In [1]: import numpy as np

In [2]: np.set_printoptions(precision=2, suppress=True, linewidth=100)

In [3]: X = np.array([[-2, -2, -2, -2, -2],
   ...:     [-2, -4, -4, -4, -4],
   ...:     [-2, -4, -6, -6, -6],
   ...:     [-2, -4, -6, -8, -8],
   ...:     [-2, -4, -6, -8, -10]])

In [4]: def softmax(z):
   ...:     e = np.exp(z - z.max(axis=-1, keepdims=True))
   ...:     return e / e.sum(axis=-1, keepdims=True)
   ...: 

In [5]: softmax(X).sum(axis=1)
Out[5]: array([1., 1., 1., 1., 1.])

In [6]: att = X @ X.T / np.sqrt(5)

In [7]: np.round(softmax(att + np.triu(np.full(att.shape, -np.inf), 1)), 2) + 0
Out[7]: 
array([[1., 0., 0., 0., 0.],
       [0., 1., 0., 0., 0.],
       [0., 0., 1., 0., 0.],
       [0., 0., 0., 1., 0.],
       [0., 0., 0., 0., 1.]])

In [8]: proj = np.triu(np.array([[2, 2, 0, -1, 2],
   ...:     [1, -2, -1, 1, -1],
   ...:     [2, 2, 2, -2, 2],
   ...:     [-2, 0, 2, 0, -1],
   ...:     [-2, 0, 1, -2, -2]]), 1) + np.eye(5)

In [9]: other = proj @ X @ np.linalg.inv(proj)

In [10]: other
Out[10]: 
array([[ -8.,   2., -14., -56., -32.],
       [  0.,   0.,   2.,   6.,   6.],
       [ -2.,   0.,  -6., -20., -14.],
       [  0.,   0.,   0.,   0.,   2.],
       [ -2.,   0.,  -6., -22., -16.]])

In [11]: proj @ X - X @ proj
Out[11]: 
array([[ -6.,  -8., -16., -20., -16.],
       [  2.,   8.,   2.,   0.,  12.],
       [  0.,   4.,  -4., -10.,   2.],
       [  2.,   8.,   2.,  -2.,  14.],
       [  0.,   4.,  -4., -10.,   4.]])

In [12]: np.trace(other), np.trace(X)
Out[12]: (np.float64(-30.0), np.int64(-30))

In [13]: np.poly(other)
Out[13]: array([  1.,  30., 140., 224., 144.,  32.])

In [14]: round(np.linalg.det(other), 2)
Out[14]: np.float64(-32.0)

In [15]: np.linalg.norm(X, axis=0)
Out[15]: array([ 4.47,  8.25, 11.31, 13.56, 14.83])

In [16]: round(np.linalg.norm(X, 1), 2), round(float(np.linalg.norm(X, np.inf)), 2)
Out[16]: (np.float64(30.0), 30.0)

In [17]: np.round(np.linalg.norm(X, 2), 2)
Out[17]: np.float64(24.69)

In [18]: x0 = np.array([2, 2, 2, 2, 1])

In [19]: rhs = X @ x0

In [20]: rhs
Out[20]: array([-18, -32, -42, -48, -50])

In [21]: np.linalg.solve(X, -2 * rhs)
Out[21]: array([-4., -4., -4., -4., -2.])

In [22]: vals, V = np.linalg.eigh(X)

In [23]: np.unique(vals.round(6) + 0, return_counts=True)[1]
Out[23]: array([1, 1, 1, 1, 1])

In [24]: (vals > 1e-8).sum(), (vals < -1e-8).sum()
Out[24]: (np.int64(0), np.int64(5))

In [25]: round(float(vals.sum()), 2), np.trace(X)
Out[25]: (-30.0, np.int64(-30))

In [26]: vals
Out[26]: array([-24.69,  -2.9 ,  -1.17,  -0.71,  -0.54])

In [27]: np.linalg.eigvalsh(X + 4 * np.eye(5))
Out[27]: array([-20.69,   1.1 ,   2.83,   3.29,   3.46])

In [28]: V @ np.diag(vals) @ V.T
Out[28]: 
array([[ -2.,  -2.,  -2.,  -2.,  -2.],
       [ -2.,  -4.,  -4.,  -4.,  -4.],
       [ -2.,  -4.,  -6.,  -6.,  -6.],
       [ -2.,  -4.,  -6.,  -8.,  -8.],
       [ -2.,  -4.,  -6.,  -8., -10.]])

In [29]: np.linalg.svd(X, compute_uv=False)
Out[29]: array([24.69,  2.9 ,  1.17,  0.71,  0.54])

In [30]: W0 = np.load("arr.npy")

In [31]: W0
Out[31]: 
array([[ 2,  0,  0,  0],
       [ 2, -1,  0,  0],
       [ 2,  0,  2,  0],
       [-2,  2,  1,  2]])

In [32]: C2 = W0.T @ W0

In [33]: np.linalg.svd(W0, compute_uv=False) ** 2
Out[33]: array([20.37,  8.1 ,  1.21,  0.32])

In [34]: np.diag(C2)
Out[34]: array([16,  5,  5,  4])

In [35]: arr = np.loadtxt("m.csv", delimiter=",")

In [36]: arr
Out[36]: 
array([[ 0.81,  0.  ,  0.  ,  0.  ,  0.  ,  0.  , -0.59],
       [ 0.  ,  1.  ,  0.  ,  0.  ,  0.  ,  0.  ,  0.  ],
       [ 0.  ,  0.  ,  1.  ,  0.  ,  0.  ,  0.  ,  0.  ],
       [ 0.  ,  0.  ,  0.  ,  1.  ,  0.  ,  0.  ,  0.  ],
       [ 0.  ,  0.  ,  0.  ,  0.  ,  1.  ,  0.  ,  0.  ],
       [ 0.  ,  0.  ,  0.  ,  0.  ,  0.  ,  1.  ,  0.  ],
       [ 0.59,  0.  ,  0.  ,  0.  ,  0.  ,  0.  ,  0.81]])

In [37]: x0 = np.array([-2, -3, -3, 0, 2, 0, 1])

In [38]: h1 = np.maximum(arr @ x0, 0)

In [39]: np.tanh(arr @ x0)
Out[39]: array([-0.98, -1.  , -1.  ,  0.  ,  0.96,  0.  , -0.35])

In [40]: np.maximum(arr @ (3 * x0), 0)
Out[40]: array([0., 0., 0., 0., 6., 0., 0.])

In [41]: h1
Out[41]: array([0., 0., 0., 0., 2., 0., 0.])

In [42]: x0 = np.array([-2, -2, 0, 0, 0, 1, 2])

In [43]: np.abs(np.linalg.eigvals(arr))
Out[43]: array([1., 1., 1., 1., 1., 1., 1.])

In [44]: arr.T @ (arr @ x0)
Out[44]: array([-2., -2.,  0.,  0.,  0.,  1.,  2.])

In [45]: np.round(np.linalg.det(arr), 2)
Out[45]: np.float64(1.0)

In [46]: [p for p in range(1, 25) if np.allclose(np.linalg.matrix_power(arr, p), np.eye(7))]
Out[46]: [10, 20]

In [47]: other = np.linalg.inv(W0)

In [48]: W0 @ other
Out[48]: 
array([[1., 0., 0., 0.],
       [0., 1., 0., 0.],
       [0., 0., 1., 0.],
       [0., 0., 0., 1.]])

In [49]: np.allclose(other, W0.T)
Out[49]: False

In [50]: round(np.linalg.det(W0) * np.linalg.det(other), 2)
Out[50]: np.float64(1.0)

In [51]: np.round(arr @ arr.T, 2) + 0
Out[51]: 
array([[1., 0., 0., 0., 0., 0., 0.],
       [0., 1., 0., 0., 0., 0., 0.],
       [0., 0., 1., 0., 0., 0., 0.],
       [0., 0., 0., 1., 0., 0., 0.],
       [0., 0., 0., 0., 1., 0., 0.],
       [0., 0., 0., 0., 0., 1., 0.],
       [0., 0., 0., 0., 0., 0., 1.]])

In [52]: np.round(arr.T @ arr, 2) + 0
Out[52]: 
array([[1., 0., 0., 0., 0., 0., 0.],
       [0., 1., 0., 0., 0., 0., 0.],
       [0., 0., 1., 0., 0., 0., 0.],
       [0., 0., 0., 1., 0., 0., 0.],
       [0., 0., 0., 0., 1., 0., 0.],
       [0., 0., 0., 0., 0., 1., 0.],
       [0., 0., 0., 0., 0., 0., 1.]])

In [53]: round(float(arr[:, 6] @ arr[:, 0]), 2)
Out[53]: -0.0

In [54]: E = np.array([[-0.1, 0.1, 1.0, -1.1, 0.4],
    ...:     [0.1, -0.6, 0.3, 1.1, -0.8],
    ...:     [0.5, 1.0, -0.8, -2.1, -0.3],
    ...:     [-0.5, -0.3, 0.3, -1.4, -1.4],
    ...:     [1.2, 0.7, 1.1, 0.7, 1.0],
    ...:     [0.1, 0.9, -0.2, 0.2, 0.7]])

In [55]: E[:, 2] *= 20

In [56]: E
Out[56]: 
array([[ -0.1,   0.1,  20. ,  -1.1,   0.4],
       [  0.1,  -0.6,   6. ,   1.1,  -0.8],
       [  0.5,   1. , -16. ,  -2.1,  -0.3],
       [ -0.5,  -0.3,   6. ,  -1.4,  -1.4],
       [  1.2,   0.7,  22. ,   0.7,   1. ],
       [  0.1,   0.9,  -4. ,   0.2,   0.7]])

In [57]: x0 = np.array([-2, 3, -2, 1, -1])

In [58]: h1 = np.maximum(E @ x0, 0)

In [59]: np.maximum(E @ x0, 0) - np.maximum(-E @ x0, 0)
Out[59]: array([-41. , -12.1,  32.2, -11.9, -44.6,  10. ])

In [60]: E * (h1 > 1e-9)[:, None]
Out[60]: 
array([[ -0. ,   0. ,   0. ,  -0. ,   0. ],
       [  0. ,  -0. ,   0. ,   0. ,  -0. ],
       [  0.5,   1. , -16. ,  -2.1,  -0.3],
       [ -0. ,  -0. ,   0. ,  -0. ,  -0. ],
       [  0. ,   0. ,   0. ,   0. ,   0. ],
       [  0.1,   0.9,  -4. ,   0.2,   0.7]])

In [61]: np.tanh(E @ x0)
Out[61]: array([-1., -1.,  1., -1., -1.,  1.])

In [62]: np.flatnonzero(h1 > 1e-9)
Out[62]: array([2, 5])

In [63]: basis = np.array([[6, 3, 7], [6, 8, 2], [0, 6, 9]])

In [64]: K = np.repeat(basis, 10 // 3, axis=0)

In [65]: rng = np.random.default_rng(720)

In [66]: K = K + 0.3 * rng.normal(size=K.shape)

In [67]: K
Out[67]: 
array([[ 5.74,  2.58,  7.05],
       [ 5.78,  2.74,  6.62],
       [ 6.31,  3.24,  7.  ],
       [ 6.28,  8.09,  1.81],
       [ 5.7 ,  8.42,  2.01],
       [ 5.76,  7.67,  2.69],
       [-0.03,  6.21,  9.06],
       [-0.42,  5.75,  8.78],
       [-0.38,  5.82,  9.01]])

In [68]: other = np.c_[K[:, :2] @ np.array([[2, 3], [1, 3]]), np.array([1, 0, 2, 2, 1, 2, 0, 0, 0])]

In [69]: other
Out[69]: 
array([[14.06, 24.95,  1.  ],
       [14.3 , 25.56,  0.  ],
       [15.87, 28.67,  2.  ],
       [20.66, 43.12,  2.  ],
       [19.81, 42.34,  1.  ],
       [19.18, 40.28,  2.  ],
       [ 6.15, 18.54,  0.  ],
       [ 4.91, 15.98,  0.  ],
       [ 5.06, 16.32,  0.  ]])

In [70]: np.round(np.linalg.lstsq(K, other[:, 0])[0], 2) + 0
Out[70]: array([2., 1., 0.])

In [71]: proj = K @ np.linalg.solve(K.T @ K, K.T)

In [72]: np.round(np.trace(proj), 2)
Out[72]: np.float64(3.0)

In [73]: f, g = K[7], K[5]

In [74]: round(float(f @ f), 2)
Out[74]: 110.29

In [75]: p = (f @ g) / (f @ f) * f

In [76]: np.round((g - p) @ f, 2)
Out[76]: np.float64(-0.0)

In [77]: np.round(np.linalg.norm(f + g) ** 2 + np.linalg.norm(f - g) ** 2, 2)
Out[77]: np.float64(419.04)

In [78]: np.outer(f, g)
Out[78]: 
array([[-2.42, -3.23, -1.13],
       [33.09, 44.08, 15.48],
       [50.54, 67.34, 23.65]])

In [79]: m1 = np.array([[3.0, 3.0, 1.0], [-2.0, 8.0, 1.0], [-4.0, 4.0, 7.0]])

In [80]: m1
Out[80]: 
array([[ 3.,  3.,  1.],
       [-2.,  8.,  1.],
       [-4.,  4.,  7.]])

In [81]: x0 = np.array([-6, 0, -8])

In [82]: rhs = m1 @ x0

In [83]: rhs
Out[83]: array([-26.,   4., -32.])

In [84]: np.linalg.solve(m1.T, m1[2])
Out[84]: array([0., 0., 1.])

In [85]: np.linalg.solve(m1, rhs)
Out[85]: array([-6.,  0., -8.])

In [86]: np.linalg.solve(m1, m1[:, 1])
Out[86]: array([-0.,  1.,  0.])

In [87]: w1 = np.array([[5, -3, 8], [7, -2, 5], [-9, 0, -8]])

In [88]: b = np.array([3, 2, -2])

In [89]: hid = np.maximum(m1 @ w1 + b, 0)

In [90]: hid
Out[90]: 
array([[30.,  0., 29.],
       [40.,  0., 14.],
       [ 0.,  6.,  0.]])

In [91]: basis = np.array([[0, 0], [2, 1], [1, 0]])

In [92]: w1 @ basis
Out[92]: 
array([[ 2, -3],
       [ 1, -2],
       [-8,  0]])

In [93]: hid @ basis
Out[93]: 
array([[29.,  0.],
       [14.,  0.],
       [12.,  6.]])

In [94]: x0 = np.array([-1, -8, 9])

In [95]: rhs = hid @ x0

In [96]: b, lr = np.zeros(3), 1 / np.linalg.norm(hid, 2) ** 2

In [97]: for i in range(40):
    ...:     b -= lr * hid.T @ (hid @ b - rhs)
    ...:     if i % 10 == 0: print(i, round(np.linalg.norm(hid @ b - rhs), 2))
    ...: 
0 110.18
10 74.22
20 53.34
30 41.22

In [98]: round(np.linalg.cond(hid), 2)
Out[98]: np.float64(9.68)

In [99]: proj = np.triu(np.array([[1, 2, 3], [-3, 0, -3], [2, 0, 2]]), 1) + np.eye(3)

In [100]: other = proj @ m1 @ np.linalg.inv(proj)

In [101]: proj @ m1 - m1 @ proj
Out[101]: 
array([[-16.,  22.,  23.],
       [ 12.,  -8.,   9.],
       [  0.,   8.,  24.]])

In [102]: other
Out[102]: 
array([[ -13.,   57.,  234.],
       [  10.,  -24., -122.],
       [  -4.,   12.,   55.]])

In [103]: idx = rng.permutation(7)

In [104]: other = arr[:, idx] * rng.choice([-1, 1], 7)

In [105]: other
Out[105]: 
array([[-0.  , -0.  , -0.  ,  0.  , -0.59, -0.  , -0.81],
       [-0.  , -0.  , -1.  ,  0.  ,  0.  , -0.  , -0.  ],
       [-0.  , -0.  , -0.  ,  0.  ,  0.  , -1.  , -0.  ],
       [-1.  , -0.  , -0.  ,  0.  ,  0.  , -0.  , -0.  ],
       [-0.  , -0.  , -0.  ,  1.  ,  0.  , -0.  , -0.  ],
       [-0.  , -1.  , -0.  ,  0.  ,  0.  , -0.  , -0.  ],
       [-0.  , -0.  , -0.  ,  0.  ,  0.81, -0.  , -0.59]])

In [106]: Uu, _, Vh = np.linalg.svd(arr.T @ other)

In [107]: np.round(np.linalg.lstsq(arr, other)[0], 2) + 0
Out[107]: 
array([[ 0.,  0.,  0.,  0.,  0.,  0., -1.],
       [ 0.,  0., -1.,  0.,  0.,  0.,  0.],
       [ 0.,  0.,  0.,  0.,  0., -1.,  0.],
       [-1.,  0.,  0.,  0.,  0.,  0.,  0.],
       [ 0.,  0.,  0.,  1.,  0.,  0.,  0.],
       [ 0., -1.,  0.,  0.,  0.,  0.,  0.],
       [ 0.,  0.,  0.,  0.,  1.,  0.,  0.]])

In [108]: mat = np.load("run7.npy")

In [109]: mat
Out[109]: 
array([[2, 2, 0, 0, 0, 0],
       [3, 1, 0, 0, 0, 0],
       [0, 1, 0, 0, 0, 0],
       [0, 0, 2, 2, 0, 0],
       [0, 0, 3, 1, 0, 0],
       [0, 0, 0, 1, 0, 0],
       [0, 0, 0, 0, 2, 2],
       [0, 0, 0, 0, 3, 1],
       [0, 0, 0, 0, 0, 1]])

In [110]: x0 = np.array([-2, 5, 5, -3, -1, 2])

In [111]: rhs = mat @ x0

In [112]: np.linalg.solve(mat.T @ mat, mat.T @ rhs)
Out[112]: array([-2.,  5.,  5., -3., -1.,  2.])

In [113]: np.linalg.lstsq(mat, rhs)[0]
Out[113]: array([-2.,  5.,  5., -3., -1.,  2.])

In [114]: rhs = rhs + 0.02 * rng.normal(size=9)

In [115]: rhs
Out[115]: array([ 5.98, -1.02,  4.99,  4.01, 12.05, -3.01,  2.  , -1.  ,  2.01])

In [116]: b, *_ = np.linalg.lstsq(mat, rhs)

In [117]: b
Out[117]: array([-2.  ,  4.99,  5.02, -3.01, -1.  ,  2.  ])

In [118]: np.round(mat.T @ (rhs - mat @ b), 2) + 0
Out[118]: array([0., 0., 0., 0., 0., 0.])
